$ ipython --no-banner

In [1]: import numpy as np

In [2]: np.set_printoptions(precision=4, suppress=True, linewidth=160)

In [3]: F = np.minimum.outer(np.arange(1, 6), np.arange(1, 6)) * -1

In [4]: F
Out[4]: 
array([[-1, -1, -1, -1, -1],
       [-1, -2, -2, -2, -2],
       [-1, -2, -3, -3, -3],
       [-1, -2, -3, -4, -4],
       [-1, -2, -3, -4, -5]])

In [5]: round(float(np.linalg.norm(F, 2)), 4)
Out[5]: 12.3435

In [6]: np.linalg.norm(F, axis=1).argmax()
Out[6]: np.int64(4)

In [7]: round(float(np.linalg.norm(F, "nuc")), 4)
Out[7]: 15.0

In [8]: F[1] @ F[0]
Out[8]: np.int64(9)

In [9]: np.round(np.linalg.norm(F[1], 1), 4), round(float(np.linalg.norm(F[1], np.inf)), 4)
Out[9]: (np.float64(9.0), 2.0)

In [10]: np.round(np.linalg.norm(F) ** 2 / np.linalg.norm(F, 2) ** 2, 4)
Out[10]: np.float64(1.0173)

In [11]: w, V = np.linalg.eigh(F)

In [12]: np.linalg.eigvalsh(F @ F)
Out[12]: array([  0.0737,   0.1248,   0.3398,   2.0987, 152.3629])

In [13]: np.linalg.svd(F, compute_uv=False)
Out[13]: array([12.3435,  1.4487,  0.583 ,  0.3533,  0.2716])

In [14]: np.unique(w.round(6) + 0, return_counts=True)[1]
Out[14]: array([1, 1, 1, 1, 1])

In [15]: V @ np.diag(w) @ V.T
Out[15]: 
array([[-1., -1., -1., -1., -1.],
       [-1., -2., -2., -2., -2.],
       [-1., -2., -3., -3., -3.],
       [-1., -2., -3., -4., -4.],
       [-1., -2., -3., -4., -5.]])

In [16]: np.linalg.eigvalsh(F + 3 * np.eye(5))
Out[16]: array([-9.3435,  1.5513,  2.417 ,  2.6467,  2.7284])

In [17]: np.round(V.T @ F @ V, 4) + 0
Out[17]: 
array([[-12.3435,   0.    ,   0.    ,   0.    ,   0.    ],
       [  0.    ,  -1.4487,   0.    ,   0.    ,   0.    ],
       [  0.    ,   0.    ,  -0.583 ,   0.    ,   0.    ],
       [  0.    ,   0.    ,   0.    ,  -0.3533,   0.    ],
       [  0.    ,   0.    ,   0.    ,   0.    ,  -0.2716]])

In [18]: round(float(w.sum()), 4), np.trace(F)
Out[18]: (-15.0, np.int64(-15))
